$ python -q
>>> import numpy as np
>>> from numpy import linalg as LA
>>> np.set_printoptions(suppress=True, linewidth=160)
>>> F = np.loadtxt("run8.csv", delimiter=",")
>>> F
array([[-10.22,  -4.26,  -0.84],
       [  1.44,   0.94,   0.72],
       [ -2.89,  -1.41,  -0.24],
       [  5.15,   2.18,   0.31],
       [-11.14,  -4.43,  -0.59],
       [ -1.08,  -0.65,  -0.53],
       [  7.8 ,   3.65,   0.64],
       [  2.24,   1.38,   0.34],
       [ 11.42,   4.68,   0.8 ],
       [  2.36,   0.38,   0.32],
       [ -6.46,  -2.41,  -0.48],
       [-10.33,  -3.54,  -1.02],
       [ -3.64,  -1.38,  -0.65],
       [  1.52,   0.76,   0.55],
       [ -2.93,  -0.68,  -0.37],
       [  2.62,   0.97,   0.24],
       [  8.19,   3.22,   0.56],
       [ -7.4 ,  -2.6 ,  -1.29],
       [  1.7 ,   0.75,   0.11],
       [ -7.63,  -3.14,  -0.91],
       [ -2.71,  -0.99,  -0.01]])
>>> vec = np.array([0, -2, 0])
>>> y = F @ vec
>>> np.round(LA.solve(F.T @ F, F.T @ y), 2) + 0
array([ 0., -2.,  0.])
>>> np.round(LA.lstsq(F, y)[0], 2) + 0
array([ 0., -2.,  0.])
>>> np.round(LA.pinv(F) @ F, 2) + 0
array([[1., 0., 0.],
       [0., 1., 0.],
       [0., 0., 1.]])
>>> rng = np.random.default_rng(349129)
>>> y = y + 0.3 * rng.normal(size=21)
>>> y.round(2)
array([ 8.36, -2.03,  2.97, -4.01,  8.79,  1.49, -7.37, -2.79, -9.09, -0.54,  4.75,  7.81,  2.83, -1.26,  1.26, -1.85, -5.79,  5.24, -1.54,  6.52,  1.79])
>>> coef, *_ = LA.lstsq(F, y)
>>> [round(float(LA.norm(LA.solve(F.T @ F + lam * np.eye(3), F.T @ y))), 2) for lam in (0, 1, 10, 100)]
[1.95, 1.34, 0.77, 0.66]
>>> round(np.log10(LA.cond(F)))
1
>>> np.argsort(-LA.norm(F, axis=0).round(6), kind="stable")[:3]
array([0, 1, 2])
>>> vec = np.array([0, -1, 4])
>>> a = np.maximum(F @ vec, 0)
>>> np.flatnonzero(a > 1e-9)
array([ 0,  1,  2,  4,  9, 10, 13, 20])
>>> other = F / LA.norm(F, axis=1, keepdims=True)
>>> gram = other @ other.T
>>> np.round(LA.norm(other, axis=1), 2)
array([1., 1., 1., 1., 1., 1., 1., 1., 1., 1., 1., 1., 1., 1., 1., 1., 1., 1., 1., 1., 1.])
>>> m1 = np.array([[-3.0, 0.0], [0.0, 5.0]])
>>> # 2 groups of indices that never mix
>>> np.round(LA.eigvals(m1).sum().real, 2)
np.float64(2.0)
>>> np.round(LA.det(m1[::-1]), 2)
np.float64(15.0)
>>> E = np.load("dump.npy")
>>> E
array([[2, 0, 2, 1],
       [1, 0, 0, 2],
       [2, 0, 0, 0],
       [0, 0, 0, 2]])
>>> np.argsort(-LA.norm(E, axis=0).round(6), kind="stable")[:3]
array([0, 3, 2])
>>> LA.cond(E) > 100
np.True_
>>> LA.matrix_rank(E, rtol=0.1)
np.int64(3)
>>> round(LA.norm(E, 2) / LA.norm(E), 2)
np.float64(0.82)
